In [1]: import numpy as np

In [2]: np.set_printoptions(precision=2, suppress=True, linewidth=120)

In [3]: M = np.loadtxt("layer8.csv", delimiter=",")

In [4]: M
Out[4]: 
array([[-2.13, -1.99,  0.06, -0.07,  3.12, -3.23,  2.18,  2.11, -1.04, -3.1 ,  3.01],
       [-4.16, -4.17, -0.12, -0.04,  5.98, -5.92,  4.06,  3.99, -1.9 , -5.81,  5.97],
       [ 2.09,  2.03, -0.06, -0.06, -3.06,  3.17, -1.97, -1.96,  1.1 ,  3.03, -2.99],
       [-1.95, -1.84,  0.12, -0.07,  3.09, -2.97,  2.08,  1.87, -1.14, -3.08,  3.06],
       [-4.05, -3.93,  0.  , -0.01,  5.98, -6.  ,  3.93,  4.13, -2.08, -5.77,  5.88],
       [ 2.03,  2.13,  0.02,  0.06, -2.99,  3.04, -1.86, -1.99,  0.99,  2.97, -2.99],
       [ 3.93,  4.16, -0.15, -0.2 , -6.14,  5.84, -3.93, -4.03,  1.92,  5.95, -6.01],
       [ 4.12,  4.09, -0.11, -0.09, -5.97,  5.94, -3.96, -3.99,  1.7 ,  5.88, -6.05],
       [-0.07,  0.1 , -0.04,  0.07,  0.07,  0.1 , -0.13,  0.12, -0.08,  0.  ,  0.05]])

In [5]: np.round(np.linalg.norm(M), 2)
Out[5]: np.float64(32.56)

In [6]: np.unravel_index(np.abs(M).argmax(), M.shape)
Out[6]: (np.int64(6), np.int64(4))

In [7]: print(M.sum(axis=1))
[-1.08 -2.12  1.32 -0.83 -1.92  1.41  1.34  1.56  0.19]

In [8]: np.count_nonzero(M)
Out[8]: np.int64(97)

In [9]: np.linalg.svd(M, compute_uv=False)
Out[9]: array([32.55,  0.49,  0.41,  0.35,  0.25,  0.23,  0.19,  0.13,  0.07])

In [10]: M.shape
Out[10]: (9, 11)

In [11]: E = np.loadtxt("case17.csv", delimiter=",")

In [12]: E
Out[12]: 
array([[ 9.,  0.,  6.,  6., 10., 10., 10.,  0., 14., 14.,  6.,  8.],
       [ 0.,  5.,  0.,  0.,  0.,  0.,  0.,  0.,  0.,  0.,  0.,  0.],
       [ 6.,  0., 14.,  9., 15., 15., 15.,  0., 21., 21.,  9., 12.],
       [ 6.,  0.,  9., 14., 15., 15., 15.,  0., 21., 21.,  9., 12.],
       [10.,  0., 15., 15., 30., 25., 25.,  0., 35., 35., 15., 20.],
       [10.,  0., 15., 15., 25., 30., 25.,  0., 35., 35., 15., 20.],
       [10.,  0., 15., 15., 25., 25., 30.,  0., 35., 35., 15., 20.],
       [ 0.,  0.,  0.,  0.,  0.,  0.,  0.,  5.,  0.,  0.,  0.,  0.],
       [14.,  0., 21., 21., 35., 35., 35.,  0., 54., 49., 21., 28.],
       [14.,  0., 21., 21., 35., 35., 35.,  0., 49., 54., 21., 28.],
       [ 6.,  0.,  9.,  9., 15., 15., 15.,  0., 21., 21., 14., 12.],
       [ 8.,  0., 12., 12., 20., 20., 20.,  0., 28., 28., 12., 21.]])

In [13]: # equal to its transpose

In [14]: x = np.ones(12)

In [15]: for _ in range(5):
    ...:     x = E @ x
    ...:     x /= np.linalg.norm(x)
    ...:     print(round(x @ E @ x, 2))
    ...: 
224.96
225.0
225.0
225.0
225.0

In [16]: x.round(2) + 0
Out[16]: array([0.13, 0.  , 0.2 , 0.2 , 0.34, 0.34, 0.34, 0.  , 0.47, 0.47, 0.2 , 0.27])

In [17]: F = np.load("block10.npy")

In [18]: F
Out[18]: 
array([[ 1,  0,  0, -4,  2, -7,  2,  1],
       [ 1,  0,  0, -4,  2, -7,  2,  1],
       [ 5,  4,  4,  0,  6, -3,  6,  5],
       [ 2,  1,  1, -3,  3, -6,  3,  2],
       [ 1,  0,  0, -4,  2, -7,  2,  1],
       [ 4,  3,  3, -1,  5, -4,  5,  4],
       [ 6,  5,  5,  1,  7, -2,  7,  6],
       [ 2,  1,  1, -3,  3, -6,  3,  2]])

In [19]: # rank 2

In [20]: rng = np.random.default_rng(60)

In [21]: lab = rng.permutation(8)

In [22]: print(lab)
[5 6 4 0 7 3 2 1]

In [23]: M2 = F[lab][:, lab]

In [24]: round(np.linalg.det(M2), 2), round(float(np.linalg.det(F[lab])), 2)
Out[24]: (np.float64(0.0), 0.0)

In [25]: np.diag(M2)
Out[25]: array([-4,  7,  2,  1,  2, -3,  4,  0])

In [26]: np.allclose(M2, F)
Out[26]: False

In [27]: data = np.diag(10 * np.array([3, 0, 2, 1, 2, 0, 2, 2, 2, 0])) + np.array([[-9, -4, -1, -6, 2, 4, 5, 3, -8, 3],
    ...:     [2, -5, 2, -7, 6, 9, 3, -7, -3, 4],
    ...:     [-5, -9, 5, -6, 8, -5, 5, -3, -2, -2],
    ...:     [1, 7, -8, -8, 0, 6, -7, 7, 2, -6],
    ...:     [3, 6, 0, -5, -9, 2, 7, 8, -5, -1],
    ...:     [-5, -4, -5, -5, -1, 6, -8, 7, -1, -5],
    ...:     [-8, 3, 6, 5, -7, -4, 5, 7, 4, 4],
    ...:     [-3, -1, -5, -1, 8, -1, 6, 1, -6, -6],
    ...:     [3, 1, 4, -6, 7, -5, -5, -7, -3, 7],
    ...:     [-4, -7, 6, -8, 9, -9, 8, -6, 7, -8]])

In [28]: data
Out[28]: 
array([[21, -4, -1, -6,  2,  4,  5,  3, -8,  3],
       [ 2, -5,  2, -7,  6,  9,  3, -7, -3,  4],
       [-5, -9, 25, -6,  8, -5,  5, -3, -2, -2],
       [ 1,  7, -8,  2,  0,  6, -7,  7,  2, -6],
       [ 3,  6,  0, -5, 11,  2,  7,  8, -5, -1],
       [-5, -4, -5, -5, -1,  6, -8,  7, -1, -5],
       [-8,  3,  6,  5, -7, -4, 25,  7,  4,  4],
       [-3, -1, -5, -1,  8, -1,  6, 21, -6, -6],
       [ 3,  1,  4, -6,  7, -5, -5, -7, 17,  7],
       [-4, -7,  6, -8,  9, -9,  8, -6,  7, -8]])

In [29]: print(np.linalg.matrix_rank(data))
10

In [30]: M2 = np.array([[3, 0, 2, -2], [1, 0, 3, -2], [2, -3, 0, -1]])

In [31]: arr = M2.T @ M2

In [32]: arr
Out[32]: 
array([[ 14,  -6,   9, -10],
       [ -6,   9,   0,   3],
       [  9,   0,  13, -10],
       [-10,   3, -10,   9]])

In [33]: # equal to its transpose

In [34]: np.linalg.lstsq(arr[:-1].T, arr[-1])[2]
Out[34]: np.int32(3)

In [35]: np.unique(arr.round(6), axis=0).shape
Out[35]: (4, 4)
